% python3 -q
>>> import numpy as np
>>> np.set_printoptions(suppress=True, linewidth=100)
>>> rng = np.random.default_rng(79)
>>> W0 = np.triu(rng.random((3, 3)) < 0.8, 1).astype(int)
>>> W0 = W0 + W0.T
>>> W0
array([[0, 1, 0],
       [1, 0, 1],
       [0, 1, 0]])
>>> left, sig, Vt = np.linalg.svd(W0, full_matrices=False)
>>> np.allclose(left * sig @ Vt, W0)
True
>>> sig / sig[0]
array([1., 1., 0.])
>>> np.sqrt((sig ** 2).sum()), round(np.linalg.norm(W0), 3)
(np.float64(2.0), np.float64(2.0))
>>> (sig > 1e-8).sum()
np.int64(2)
>>> E = np.load("arr.npy")
>>> E.round(3)
array([[0.2  , 0.2  , 0.   , 0.3  , 0.3  ],
       [0.25 , 0.167, 0.25 , 0.083, 0.25 ],
       [0.167, 0.5  , 0.167, 0.167, 0.   ],
       [0.   , 0.333, 0.5  , 0.167, 0.   ],
       [0.167, 0.083, 0.25 , 0.167, 0.333]])
>>> Q = E.astype(float).copy()
>>> for j in range(5):
...     Q[:, j] -= Q[:, :j] @ (Q[:, :j].T @ Q[:, j])
...     Q[:, j] /= np.linalg.norm(Q[:, j])
... 
>>> np.round(Q.T @ Q, 3) + 0
array([[1., 0., 0., 0., 0.],
       [0., 1., 0., 0., 0.],
       [0., 0., 1., 0., 0.],
       [0., 0., 0., 1., 0.],
       [0., 0., 0., 0., 1.]])
>>> w1 = np.array([[3, -5, 3], [0, 1, -5], [-2, -4, -2], [-4, -1, 2], [0, 3, -3]])
>>> b = np.array([-5, -2, -4])
>>> hid = np.maximum(E @ w1 + b, 0)
>>> hid
array([[0., 0., 0.],
       [0., 0., 0.],
       [0., 0., 0.],
       [0., 0., 0.],
       [0., 0., 0.]])
>>> (hid > 0).mean(axis=0)
array([0., 0., 0.])
>>> (hid > 0).astype(int)
array([[0, 0, 0],
       [0, 0, 0],
       [0, 0, 0],
       [0, 0, 0],
       [0, 0, 0]])
>>> Z = np.array([[0, -3, -2], [1, -3, 2], [-2, 1, 1]])
>>> w1 @ Z
array([[-11,   9, -13],
       [ 11,  -8,  -3],
       [  0,  16,  -6],
       [ -5,  17,   8],
       [  9, -12,   3]])
>>> (hid @ Z).round(6).argmax(axis=1)
array([0, 0, 0, 0, 0])
>>> proj = np.triu(np.array([[-1, -2, -3, 2, 1],
...     [-2, 2, 0, 0, 1],
...     [1, 0, 0, -1, -1],
...     [-2, -2, -1, 1, 2],
...     [-1, 3, 2, -3, 3]]), 1) + np.eye(5)
>>> A2 = proj @ E @ np.linalg.inv(proj)
>>> np.round(np.poly(A2), 3)
array([ 1.   , -1.033,  0.06 , -0.013, -0.014,  0.001])
>>> round(float(np.trace(A2)), 3), round(float(np.trace(E)), 3)
(1.033, 1.033)
>>> np.round(proj @ E - E @ proj, 3)
array([[-0.833, -0.683,  0.85 , -0.567, -1.167],
       [ 0.167,  0.583,  1.   , -0.083,  0.   ],
       [-0.167, -0.083, -0.25 , -0.5  , -1.167],
       [ 0.333,  0.167,  0.5  ,  0.833,  0.5  ],
       [ 0.   ,  0.333,  0.5  , -0.083, -0.333]])
>>> np.round(np.poly(E), 3)
array([ 1.   , -1.033,  0.06 , -0.013, -0.014,  0.001])
>>> np.round(np.einsum("ii->", E), 3)
np.float64(1.033)
>>> np.round(np.linalg.eigvals(E).sum().real, 3)
np.float64(1.033)
>>> np.round(np.kron(np.eye(2, dtype=int), E), 3)
array([[0.2  , 0.2  , 0.   , 0.3  , 0.3  , 0.   , 0.   , 0.   , 0.   , 0.   ],
       [0.25 , 0.167, 0.25 , 0.083, 0.25 , 0.   , 0.   , 0.   , 0.   , 0.   ],
       [0.167, 0.5  , 0.167, 0.167, 0.   , 0.   , 0.   , 0.   , 0.   , 0.   ],
       [0.   , 0.333, 0.5  , 0.167, 0.   , 0.   , 0.   , 0.   , 0.   , 0.   ],
       [0.167, 0.083, 0.25 , 0.167, 0.333, 0.   , 0.   , 0.   , 0.   , 0.   ],
       [0.   , 0.   , 0.   , 0.   , 0.   , 0.2  , 0.2  , 0.   , 0.3  , 0.3  ],
       [0.   , 0.   , 0.   , 0.   , 0.   , 0.25 , 0.167, 0.25 , 0.083, 0.25 ],
       [0.   , 0.   , 0.   , 0.   , 0.   , 0.167, 0.5  , 0.167, 0.167, 0.   ],
       [0.   , 0.   , 0.   , 0.   , 0.   , 0.   , 0.333, 0.5  , 0.167, 0.   ],
       [0.   , 0.   , 0.   , 0.   , 0.   , 0.167, 0.083, 0.25 , 0.167, 0.333]])
>>> np.round(np.linalg.det(E[::-1]), 3)
np.float64(-0.001)
>>> np.round(np.linalg.eigvals(E), 3)
array([ 1.   +0.j   ,  0.101+0.243j,  0.101-0.243j,  0.04 +0.j   , -0.21 +0.j   ])
>>> round(float(np.einsum("ij,ji->", E, E)), 3)
0.948
>>> A2 = np.array([[1, 2], [1, 2], [-2, 2], [2, 0], [2, 2]])
>>> np.vstack([E, A2.T]).shape
(7, 5)
>>> np.round(np.einsum("ij->j", E), 3)
array([0.783, 1.283, 1.167, 0.883, 0.883])
>>> np.linalg.matrix_rank(E @ A2)
np.int64(2)
>>> np.round(np.einsum("ik,kj->ij", E, A2), 3)
array([[ 1.6  ,  1.4  ],
       [ 0.583,  1.833],
       [ 0.667,  1.667],
       [-0.333,  1.667],
       [ 0.75 ,  1.667]])
>>> np.round(A2.T @ E.T, 3)
array([[ 1.6  ,  0.583,  0.667, -0.333,  0.75 ],
       [ 1.4  ,  1.833,  1.667,  1.667,  1.667]])
>>> np.round(np.einsum("ij,ij->i", E, E), 3)
array([0.26 , 0.222, 0.333, 0.389, 0.236])
>>> np.round(np.einsum("ik,kj->ji", E, A2), 3)
array([[ 1.6  ,  0.583,  0.667, -0.333,  0.75 ],
       [ 1.4  ,  1.833,  1.667,  1.667,  1.667]])
>>> lab = rng.integers(0, 2, 4)
>>> feats = np.array([[9, 1, 0, 5], [0, 4, 4, 9], [4, 9, 1, 8], [1, 9, 7, 8]]) * (lab[:, None] == lab)
>>> feats
array([[9, 1, 0, 5],
       [0, 4, 4, 9],
       [4, 9, 1, 8],
       [1, 9, 7, 8]])
>>> round(np.linalg.det(feats.T), 3)
np.float64(2499.0)
>>> u = np.array([0, 9, 0, 0])
>>> A2 = feats + np.outer(u, np.eye(4)[0])
>>> np.linalg.matrix_rank(A2 - feats)
np.int64(1)
>>> round(float(np.linalg.det(A2) / np.linalg.det(feats)), 3), round(float(1 + np.linalg.solve(feats, u)[0]), 3)
(0.2, 0.2)
>>> A2
array([[9., 1., 0., 5.],
       [9., 4., 4., 9.],
       [4., 9., 1., 8.],
       [1., 9., 7., 8.]])
>>> feats @ feats
array([[ 86,  58,  39,  94],
       [ 25, 133,  83, 140],
       [ 48, 121,  93, 173],
       [ 45, 172,  99, 206]])
>>> (feats + feats.T) / 2
array([[9. , 0.5, 2. , 3. ],
       [0.5, 4. , 6.5, 9. ],
       [2. , 6.5, 1. , 7.5],
       [3. , 9. , 7.5, 8. ]])
>>> np.linalg.matrix_power(feats, 4)
array([[14948, 33589, 21101, 42315],
       [15759, 53262, 33593, 64169],
       [19402, 59886, 37691, 73179],
       [22192, 72897, 45632, 87873]])
>>> round(float(np.abs(np.linalg.eigvals(feats)).max()), 3)
20.871
>>> lab = rng.permutation(4)
>>> A2 = feats[:, lab] * rng.choice([-1, 1], 4)
>>> A2
array([[ 0,  5, -1,  9],
       [-4,  9, -4,  0],
       [-1,  8, -9,  4],
       [-7,  8, -9,  1]])
>>> left, _, Vt = np.linalg.svd(feats.T @ A2)
>>> np.round(np.linalg.lstsq(feats, A2)[0], 3) + 0
array([[ 0.,  0.,  0.,  1.],
       [ 0.,  0., -1.,  0.],
       [-1.,  0.,  0.,  0.],
       [ 0.,  1.,  0.,  0.]])
>>> lab
array([2, 3, 1, 0])
>>> np.round(left @ Vt, 3) + 0
array([[ 0.,  0.,  0.,  1.],
       [ 0.,  0., -1.,  0.],
       [-1.,  0.,  0.,  0.],
       [ 0.,  1.,  0.,  0.]])
>>> M = np.load("x.npy")
>>> M
array([[ 7,  0,  0,  0,  0],
       [-7,  1,  0,  0,  0],
       [-9,  4, -2,  0,  0],
       [-2,  7, -6,  0,  0],
       [-1, -4, -8, -4,  7]])
>>> vec = np.array([2, -1, -3, 0])
>>> a = np.maximum(feats @ vec, 0)
>>> np.maximum(feats @ (3 * vec), 0)
array([51,  0,  0,  0])
>>> np.flatnonzero(a > 1e-9)
array([0])
>>> J = np.load("dump.npy")
>>> J
array([[ 10.058,   6.063,   9.983,  18.041,   7.973],
       [-28.007, -25.133,   0.984,  -7.914, -24.996],
       [ 17.904,  19.03 , -11.052,  -9.973,  16.951],
       [-18.983, -21.018,   0.921,  -5.129, -17.993]])
>>> left, sig, Vt = np.linalg.svd(J)
>>> np.argmax(sig[:-1] / (sig[1:] + 1e-6)) + 1
np.int64(3)
>>> A2 = left[:, :3] @ np.diag(sig[:3]) @ Vt[:3]
>>> round(float(np.abs(J - A2).max()), 3)
0.045
>>> np.linalg.matrix_rank(A2)
np.int64(3)
>>> A2 = J / np.sqrt((J ** 2).mean(axis=1, keepdims=True))
>>> np.linalg.matrix_rank(A2) == np.linalg.matrix_rank(J)
np.True_
>>> np.linalg.cond(J) > 100
np.True_
>>> arr = np.load("run9.npy")
>>> arr
array([[ 1,  0,  0],
       [-2,  1,  0],
       [ 1,  1,  1]])
>>> round(float(np.abs(np.linalg.eigvals(arr)).max()), 3)
1.0
>>> np.allclose(arr, arr.T)
False
>>> np.trace(arr)
np.int64(3)
>>> round(float(np.linalg.det(arr)), 3)
1.0
>>> (arr - arr.T) / 2
array([[ 0. ,  1. , -0.5],
       [-1. ,  0. , -0.5],
       [ 0.5,  0.5,  0. ]])
>>> w, vecs = np.linalg.eig(arr)
>>> np.round(np.sort(np.linalg.eigvals(np.linalg.inv(arr))), 3)
array([1., 1., 1.])
>>> w
array([1., 1., 1.])
>>> A2 = np.linalg.inv(arr)
>>> np.round(np.linalg.det(arr) * A2, 3)
array([[ 1., -0., -0.],
       [ 2.,  1.,  0.],
       [-3., -1.,  1.]])
>>> np.round(np.linalg.det(arr) * np.linalg.det(A2), 3)
np.float64(1.0)
>>> A2
array([[ 1., -0., -0.],
       [ 2.,  1.,  0.],
       [-3., -1.,  1.]])
>>> np.round(np.linalg.cond(arr), 3)
np.float64(10.219)
>>> np.prod(np.diag(arr)), round(np.linalg.det(arr), 3)
(np.int64(1), np.float64(1.0))
>>> vec = np.array([-1, 3, 2])
>>> arr @ np.eye(3)[1]
array([0., 1., 1.])
>>> (arr * vec).sum(axis=1)
array([-1,  5,  4])
>>> data = np.loadtxt("case4.csv", delimiter=",")
>>> data
array([[-0.027, -0.316, -0.075,  7.411],
       [-0.016, -0.162,  0.067, -5.148],
       [ 0.044,  1.571,  0.137, -0.818],
       [-0.013,  0.295,  0.091,  6.954],
       [ 0.057,  0.549, -0.172, -1.962],
       [-0.025, -0.854, -0.166,  0.425],
       [-0.015,  0.747,  0.09 , -5.815],
       [-0.029,  0.801, -0.163,  1.058],
       [-0.035,  1.008, -0.179,  3.796],
       [ 0.003, -0.474,  0.177,  3.46 ],
       [-0.013, -0.015, -0.278,  3.959],
       [-0.039, -0.699,  0.015,  1.942],
       [-0.065, -0.06 , -0.205, -1.366],
       [ 0.083,  0.005, -0.131,  2.99 ],
       [ 0.032,  0.026,  0.043, -6.416],
       [ 0.025,  0.573,  0.023, -4.122],
       [ 0.007, -1.939, -0.002, -3.012],
       [-0.002, -0.521,  0.329, -6.661],
       [ 0.051,  0.885,  0.105, -2.091]])
>>> lab = data[:, 1] > np.median(data[:, 1])
>>> u = data[lab].mean(axis=0) - data[~lab].mean(axis=0)
>>> ((data - data.mean(axis=0)) @ u > 0).astype(int)
array([0, 1, 1, 0, 1, 0, 1, 0, 0, 0, 0, 0, 1, 0, 1, 1, 1, 1, 1])
>>> u.round(3)
array([ 0.022,  1.221,  0.024, -1.446])
>>> np.argsort(-np.abs(u).round(6), kind="stable")
array([3, 1, 2, 0])
>>> cov = np.cov(data, rowvar=False)
>>> np.median(data, axis=0)
array([-0.013,  0.005,  0.015, -0.818])
>>> np.round(np.linalg.eigvalsh(cov)[::-1], 3)
array([18.919,  0.649,  0.021,  0.001])
>>> vec = np.array([-1, 0, 3, 1])
>>> rhs = data @ vec
>>> np.round(np.linalg.lstsq(data, rhs)[0], 3) + 0
array([-1.,  0.,  3.,  1.])
>>> rhs = rhs + 0.05 * rng.normal(size=19)
>>> rhs.round(3)
array([ 7.248, -4.93 , -0.411,  7.252, -2.626, -0.048, -5.552,  0.584,  3.322,  3.949,  3.227,
        1.938, -2.007,  2.511, -6.234, -4.067, -3.047, -5.656, -1.815])
>>> b, *_ = np.linalg.lstsq(data, rhs)
>>> b.round(3)
array([-0.803,  0.01 ,  3.033,  1.001])
>>> b.round()
array([-1.,  0.,  3.,  1.])
>>> np.round(np.linalg.norm(rhs - data @ b), 3)
np.float64(0.208)
>>> Xc = (data - data.mean(axis=0)) / data.std(axis=0)
>>> np.round(Xc.std(axis=0), 3)
array([1., 1., 1., 1.])
>>> b = np.linalg.lstsq(np.delete(Xc, 1, axis=1), Xc[:, 1])[0]
>>> round(float(1 - np.var(Xc[:, 1] - np.delete(Xc, 1, axis=1) @ b)), 3)
0.067
>>> A2 = np.c_[data[:, :3] @ np.array([[1, -1, -4], [5, -5, 0], [4, -5, 1]]), np.array([2, 1, 2, -1, 0, 2, 2, -1, 0, 1, -1, 2, 0, 1, 2, -1, -1, 2, -2])]
>>> A2.round(3)
array([[-1.907,  1.982,  0.033,  2.   ],
       [-0.558,  0.491,  0.131,  1.   ],
       [ 8.447, -8.584, -0.039,  2.   ],
       [ 1.826, -1.917,  0.143, -1.   ],
       [ 2.114, -1.942, -0.4  ,  0.   ],
       [-4.959,  5.125, -0.066,  2.   ],
       [ 4.08 , -4.17 ,  0.15 ,  2.   ],
       [ 3.324, -3.161, -0.047, -1.   ],
       [ 4.289, -4.11 , -0.039,  0.   ],
       [-1.659,  1.482,  0.165,  1.   ],
       [-1.2  ,  1.478, -0.226, -1.   ],
       [-3.474,  3.459,  0.171,  2.   ],
       [-1.185,  1.39 ,  0.055,  0.   ],
       [-0.416,  0.547, -0.463,  1.   ],
       [ 0.334, -0.377, -0.085,  2.   ],
       [ 2.982, -3.005, -0.077, -1.   ],
       [-9.696,  9.698, -0.03 , -1.   ],
       [-1.291,  0.962,  0.337,  2.   ],
       [ 4.896, -5.001, -0.099, -2.   ]])
>>> np.linalg.matrix_rank(A2)
np.int64(4)
>>> X = np.load("block14.npy")
>>> X.round(3)
array([[ 0.005,  0.023, -0.043,  0.039, -0.025],
       [ 0.023,  0.114, -0.217,  0.194, -0.126],
       [-0.043, -0.217,  0.413, -0.369,  0.239],
       [ 0.039,  0.194, -0.369,  0.33 , -0.214],
       [-0.025, -0.126,  0.239, -0.214,  0.138]])
>>> np.abs(np.diag(np.linalg.qr(X)[1])) > 1e-9
array([ True, False, False, False, False])
